$ python -q
>>> import numpy as np
>>> np.set_printoptions(precision=2, suppress=True, linewidth=160, legacy="1.25")
>>> E = np.array([[-2, 0, -3],
...     [4, -1, -2],
...     [2, -2, -2],
...     [-1, 4, 4],
...     [-4, -1, 5],
...     [-1, 1, 5],
...     [-1, 5, 1]])
>>> E[5] = E[6]
>>> E
array([[-2,  0, -3],
       [ 4, -1, -2],
       [ 2, -2, -2],
       [-1,  4,  4],
       [-4, -1,  5],
       [-1,  5,  1],
       [-1,  5,  1]])
>>> rng = np.random.default_rng(40881)
>>> labels = rng.permutation(3)
>>> out = E[:, labels] * rng.choice([-1, 1], 3)
>>> print(out)
[[-2  3  0]
 [ 4  2  1]
 [ 2  2  2]
 [-1 -4 -4]
 [-4 -5  1]
 [-1 -1 -5]
 [-1 -1 -5]]
>>> Uu, _, Vt = np.linalg.svd(E.T @ out)
>>> np.round(np.linalg.lstsq(E, out)[0], 2) + 0
array([[ 1.,  0.,  0.],
       [ 0.,  0., -1.],
       [ 0., -1.,  0.]])
>>> np.round(Uu @ Vt, 2) + 0
array([[ 1.,  0.,  0.],
       [ 0.,  0., -1.],
       [ 0., -1.,  0.]])
>>> print(np.diff(out, axis=0))
[[ 6 -1  1]
 [-2  0  1]
 [-3 -6 -6]
 [-3 -1  5]
 [ 3  4 -6]
 [ 0  0  0]]
>>> np.abs(out).max()
5
>>> print(round(np.linalg.norm(out), 2))
13.23
>>> np.unravel_index(np.abs(out).argmax(), out.shape)
(4, 1)
>>> out.sum(axis=1)
array([ 1,  7,  6, -9, -8, -7, -7])
>>> np.linalg.svd(out, compute_uv=False)
array([10.55,  6.74,  4.27])
>>> out.mean(axis=0)
array([-0.43, -0.57, -1.43])
>>> data = np.load("case9.npy")
>>> data
array([[ 1.15,  0.79,  0.32, -0.83, -0.41,  1.29,  1.  , -0.21],
       [-0.39,  1.07, -1.25, -0.14, -0.12,  1.06, -0.38,  1.07],
       [-1.76, -0.41, -0.03,  0.43,  0.23,  1.34,  0.38, -0.83],
       [-0.27, -0.07, -0.27, -1.4 , -0.91, -0.1 , -1.24,  0.08],
       [ 0.1 , -0.44,  0.41,  0.4 , -1.6 ,  0.22,  0.63,  0.84],
       [ 0.08, -0.07,  1.09,  0.35,  0.5 ,  0.87, -1.01,  0.74],
       [ 0.14,  0.03,  0.34, -1.17,  0.49,  0.15,  1.01,  1.14],
       [-1.26,  1.24,  0.68,  0.86, -0.64, -0.14,  0.27, -0.09]])
>>> r0 = np.array([-2, -2, -2, 1, 1, 1, 0, -1])
>>> out = data + np.outer(r0, np.eye(8)[0])
>>> out
array([[-0.85,  0.79,  0.32, -0.83, -0.41,  1.29,  1.  , -0.21],
       [-2.39,  1.07, -1.25, -0.14, -0.12,  1.06, -0.38,  1.07],
       [-3.76, -0.41, -0.03,  0.43,  0.23,  1.34,  0.38, -0.83],
       [ 0.73, -0.07, -0.27, -1.4 , -0.91, -0.1 , -1.24,  0.08],
       [ 1.1 , -0.44,  0.41,  0.4 , -1.6 ,  0.22,  0.63,  0.84],
       [ 1.08, -0.07,  1.09,  0.35,  0.5 ,  0.87, -1.01,  0.74],
       [ 0.14,  0.03,  0.34, -1.17,  0.49,  0.15,  1.01,  1.14],
       [-2.26,  1.24,  0.68,  0.86, -0.64, -0.14,  0.27, -0.09]])
>>> print(np.linalg.matrix_rank(np.linalg.inv(out) - np.linalg.inv(data), tol=1e-8))
1
>>> M = np.load("x.npy")
>>> M
array([[ 0.21,  0.48, -0.48,  0.48, -0.48, -0.16, -0.16],
       [ 0.48,  0.71,  0.29, -0.29,  0.29,  0.1 ,  0.1 ],
       [-0.48,  0.29,  0.71,  0.29, -0.29, -0.1 , -0.1 ],
       [ 0.48, -0.29,  0.29,  0.71,  0.29,  0.1 ,  0.1 ],
       [-0.48,  0.29, -0.29,  0.29,  0.71, -0.1 , -0.1 ],
       [-0.16,  0.1 , -0.1 ,  0.1 , -0.1 ,  0.97, -0.03],
       [-0.16,  0.1 , -0.1 ,  0.1 , -0.1 , -0.03,  0.97]])
>>> Uu, sig, Vt = np.linalg.svd(E, full_matrices=False)
>>> print(sig / sig[0])
[1.   0.64 0.41]
>>> np.round(Vt @ Vt.T, 2) + 0
array([[1., 0., 0.],
       [0., 1., 0.],
       [0., 0., 1.]])
>>> round(float(np.sqrt((sig ** 2).sum())), 2), np.round(np.linalg.norm(E), 2)
(13.23, 13.23)
>>> arr = np.loadtxt("sample10.csv", delimiter=",")
>>> arr
array([[ 1.98,  0.29,  3.49],
       [-3.97,  3.89,  2.42],
       [ 0.5 , -0.41,  4.2 ],
       [-3.46,  4.01,  4.09],
       [-0.16, -0.4 ,  3.57],
       [-2.63,  3.64,  2.01],
       [-3.14,  3.6 ,  4.08],
       [ 1.63,  0.05,  3.88],
       [-2.36,  4.92,  4.86],
       [-1.78,  3.71,  3.09]])
>>> Xs = arr - arr.mean(axis=0)
>>> vecs = np.linalg.svd(Xs)[2][:2]
>>> out = Xs - Xs @ vecs.T @ vecs
>>> (Xs @ vecs.T).std(axis=0)
array([2.81, 0.85])
>>> np.linalg.norm(out, axis=1).round(6).argmax()
0
>>> out.std(axis=0)
array([0.41, 0.39, 0.34])
>>> out = arr / np.sqrt((arr ** 2).mean(axis=1, keepdims=True))
>>> print(out[3])
[-0.9   1.04  1.06]
>>> np.linalg.matrix_rank(out) == np.linalg.matrix_rank(arr)
True
>>> X = np.loadtxt("run0.csv", delimiter=",")
>>> print(X.round(2) + 0)
[[-0.13 -0.03 -0.76 -0.49 -0.29 -0.29]
 [ 0.   -0.19  0.34 -0.82  0.13  0.4 ]
 [ 0.81  0.51 -0.2  -0.1   0.11  0.16]
 [-0.13  0.4   0.23  0.   -0.84  0.26]
 [-0.13 -0.19 -0.46  0.26  0.05  0.81]
 [-0.54  0.71 -0.06 -0.1   0.43  0.05]]
>>> vec = np.array([2, 2, 0, 2, 1, 0])
>>> np.round(X.T @ (X @ vec), 2) + 0
array([2., 2., 0., 2., 1., 0.])
>>> 6 - np.linalg.matrix_rank(X - np.eye(6), tol=1e-8)
1
>>> J = np.loadtxt("dump.csv", delimiter=",")
>>> J
array([[-5.,  3.,  1.,  3.,  5.],
       [ 3., -5.,  3.,  1.,  3.],
       [ 1.,  3., -5.,  3.,  1.],
       [ 3.,  1.,  3., -5.,  3.],
       [ 5.,  3.,  1.,  3., -5.]])
>>> out = np.array([[-3, -1], [0, -2]])
>>> W2 = np.kron(out, J)
>>> round(np.linalg.norm(W2, 2), 2), round(np.linalg.norm(out, 2) * np.linalg.norm(J, 2), 2)
(32.57, 32.57)
>>> print(W2.shape)
(10, 10)
>>> O, R = np.linalg.qr(J)
>>> O @ R
array([[-5.,  3.,  1.,  3.,  5.],
       [ 3., -5.,  3.,  1.,  3.],
       [ 1.,  3., -5.,  3.,  1.],
       [ 3.,  1.,  3., -5.,  3.],
       [ 5.,  3.,  1.,  3., -5.]])
>>> np.abs(np.diag(R))
array([8.31, 7.2 , 5.95, 6.47, 6.78])
>>> print(R)
[[ 8.31 -1.08  1.57 -1.08 -3.73]
 [ 0.    7.2  -2.68  2.2  -1.81]
 [ 0.    0.    5.95 -2.26  2.35]
 [ 0.    0.    0.    6.47 -0.58]
 [ 0.    0.    0.    0.    6.78]]
>>> O.shape, R.shape
((5, 5), (5, 5))
>>> mat = np.loadtxt("w.csv", delimiter=",")
>>> mat
array([[ 0.95,  0.28, -1.56,  0.27,  2.35],
       [ 2.  , -0.62,  1.23,  1.69, -0.51],
       [ 1.03,  0.95, -1.79,  1.85,  0.62],
       [ 0.48, -1.55,  1.47,  1.78,  1.03],
       [ 0.44, -2.65, -0.21,  0.39, -1.26],
       [-1.45, -2.14,  1.23,  0.59, -0.69],
       [ 0.16,  1.88, -1.53,  1.11, -1.38],
       [ 0.6 , -1.37, -1.38,  1.89, -1.14],
       [ 1.37,  2.54, -0.69,  0.33, -0.28],
       [ 0.39,  2.84,  0.02,  0.88,  0.11],
       [ 0.27, -1.37, -1.37,  0.29, -2.26],
       [ 0.36, -0.41, -1.35, -0.45, -2.59],
       [-0.33, -2.66,  0.19, -0.68, -1.15],
       [ 0.12,  2.14,  0.96, -1.47,  1.16],
       [ 0.48,  1.69,  1.71, -0.56,  1.64],
       [ 1.37, -1.84,  0.34, -1.54,  1.11],
       [ 0.88,  1.17, -0.53,  1.72, -1.9 ],
       [-0.78,  1.52,  0.13,  1.19,  2.15],
       [ 1.62,  1.29,  0.03, -1.98,  0.88]])
>>> Xs = (mat - mat.mean(axis=0)) / mat.std(axis=0)
>>> Xs.std(axis=0)
array([1., 1., 1., 1., 1.])
>>> np.argwhere(np.abs(Xs) > 2)
array([[5, 0]])
>>> c = np.linalg.lstsq(np.delete(Xs, 4, axis=1), Xs[:, 4])[0]
>>> round(1 - np.var(Xs[:, 4] - np.delete(Xs, 4, axis=1) @ c), 2)
0.29
>>> np.abs(c).argmax()
2
>>> labels = rng.permutation(8)
>>> out = data[:, labels] * rng.choice([-1, 1], 8)
>>> out
array([[-0.83,  0.79, -0.32,  0.41, -1.29,  0.21, -1.  ,  1.15],
       [-0.14,  1.07,  1.25,  0.12, -1.06, -1.07,  0.38, -0.39],
       [ 0.43, -0.41,  0.03, -0.23, -1.34,  0.83, -0.38, -1.76],
       [-1.4 , -0.07,  0.27,  0.91,  0.1 , -0.08,  1.24, -0.27],
       [ 0.4 , -0.44, -0.41,  1.6 , -0.22, -0.84, -0.63,  0.1 ],
       [ 0.35, -0.07, -1.09, -0.5 , -0.87, -0.74,  1.01,  0.08],
       [-1.17,  0.03, -0.34, -0.49, -0.15, -1.14, -1.01,  0.14],
       [ 0.86,  1.24, -0.68,  0.64,  0.14,  0.09, -0.27, -1.26]])
>>> Uu, _, Vt = np.linalg.svd(data.T @ out)
>>> np.round(np.linalg.lstsq(data, out)[0], 2) + 0
array([[ 0.,  0.,  0.,  0.,  0.,  0.,  0.,  1.],
       [ 0.,  1.,  0.,  0.,  0.,  0.,  0.,  0.],
       [ 0.,  0., -1.,  0.,  0.,  0.,  0.,  0.],
       [ 1.,  0.,  0.,  0.,  0.,  0.,  0.,  0.],
       [ 0.,  0.,  0., -1.,  0.,  0.,  0.,  0.],
       [ 0.,  0.,  0.,  0., -1.,  0.,  0.,  0.],
       [ 0.,  0.,  0.,  0.,  0.,  0., -1.,  0.],
       [ 0.,  0.,  0.,  0.,  0., -1.,  0.,  0.]])
>>> labels
array([3, 1, 2, 4, 5, 7, 6, 0])
>>> F = np.array([[3, 7, 0, 4, 1, 3],
...     [5, 7, 1, 6, 4, 0],
...     [6, 7, 2, 1, 1, 3],
...     [1, 7, 0, 0, 4, 8],
...     [9, 4, 2, 5, 0, 6],
...     [2, 7, 0, 6, 4, 1]])
>>> F
array([[3, 7, 0, 4, 1, 3],
       [5, 7, 1, 6, 4, 0],
       [6, 7, 2, 1, 1, 3],
       [1, 7, 0, 0, 4, 8],
       [9, 4, 2, 5, 0, 6],
       [2, 7, 0, 6, 4, 1]])
>>> Uu, sig, Vt = np.linalg.svd(F, full_matrices=False)
>>> (sig > 1e-8).sum()
6
>>> np.round(Uu.T @ F @ Vt.T, 2) + 0
array([[23.68,  0.  ,  0.  ,  0.  ,  0.  ,  0.  ],
       [ 0.  ,  8.21,  0.  ,  0.  ,  0.  ,  0.  ],
       [ 0.  ,  0.  ,  7.87,  0.  ,  0.  ,  0.  ],
       [ 0.  ,  0.  ,  0.  ,  3.67,  0.  ,  0.  ],
       [ 0.  ,  0.  ,  0.  ,  0.  ,  2.29,  0.  ],
       [ 0.  ,  0.  ,  0.  ,  0.  ,  0.  ,  0.22]])
